% python3 -q
>>> import numpy as np
>>> from numpy import linalg as LA
>>> np.set_printoptions(suppress=True, linewidth=100)
>>> rnd = lambda a: np.round(a, 2) + 0
>>> X = np.loadtxt("a.csv", delimiter=",")
>>> print(X)
[[-3.  5.  1. -3.]
 [-6. 10.  1. -5.]
 [-6.  9.  2. -5.]
 [-6.  9.  1. -4.]]
>>> x0 = np.array([-2, 5, 7, -5])
>>> print(X @ x0)
[53. 94. 96. 84.]
>>> print(LA.norm(X @ x0) <= LA.norm(X, 2) * LA.norm(x0) + 1e-9)
True
>>> print(X @ np.ones(4))
[0. 0. 0. 0.]
>>> print(X @ np.eye(4)[2])
[1. 1. 2. 1.]
>>> print((X @ x0).argmax())
2
>>> print(X @ (2 * x0))
[106. 188. 192. 168.]
>>> Uu, sv = LA.svd(X)
Traceback (most recent call last):
  File "<python-input-13>", line 1, in <module>
    Uu, sv = LA.svd(X)
    ^^^^^^
ValueError: too many values to unpack (expected 2)
>>> Uu, sv, Vh = LA.svd(X, full_matrices=False)
>>> print(np.abs(Uu[:, 0]).round(6).argmax())
1
>>> print(rnd(Uu.T @ X @ Vh.T))
[[22.01  0.    0.    0.  ]
 [ 0.    1.11  0.    0.  ]
 [ 0.    0.    0.65  0.  ]
 [ 0.    0.    0.    0.  ]]
>>> data = np.load("sample4.npy")
>>> print(data)
[[2 1 6 6 3]
 [1 0 3 3 6]
 [6 3 0 2 5]
 [6 3 2 2 4]
 [3 6 5 4 4]]
>>> other = LA.inv(data)
>>> print(rnd(LA.inv(other)))
[[2. 1. 6. 6. 3.]
 [1. 0. 3. 3. 6.]
 [6. 3. 0. 2. 5.]
 [6. 3. 2. 2. 4.]
 [3. 6. 5. 4. 4.]]
>>> print(np.allclose(other, data.T))
False
>>> ev, V = LA.eig(data)
>>> print(rnd(np.sort(LA.eigvals(data @ data))))
[  0.83   7.4   19.81  48.38 309.59]
>>> f, v = data[0], data[3]
>>> print(f @ f)
86
>>> p = (f @ v) / (f @ f) * f
>>> print(np.outer(f, v))
[[12  6  4  4  8]
 [ 6  3  2  2  4]
 [36 18 12 12 24]
 [36 18 12 12 24]
 [18  9  6  6 12]]
>>> print(rnd(LA.norm(f + v) ** 2 + LA.norm(f - v) ** 2))
310.0
>>> print(rnd((v - p) @ f))
0.0
>>> x0 = np.array([5, 1, 5, 1, -2])
>>> rhs = data @ x0
>>> coef, lr = np.zeros(5), 1 / LA.norm(data, 2) ** 2
>>> for i in range(25):
...     coef -= lr * data.T @ (data @ coef - rhs)
...     if i % 5 == 0: print(i, round(LA.norm(data @ coef - rhs), 2))
... 
0 17.77
5 14.18
10 11.64
15 9.78
20 8.39
>>> print(rnd(LA.cond(data)))
19.37
>>> print(rnd(coef))
[ 2.93  2.25  2.77  2.39 -0.47]
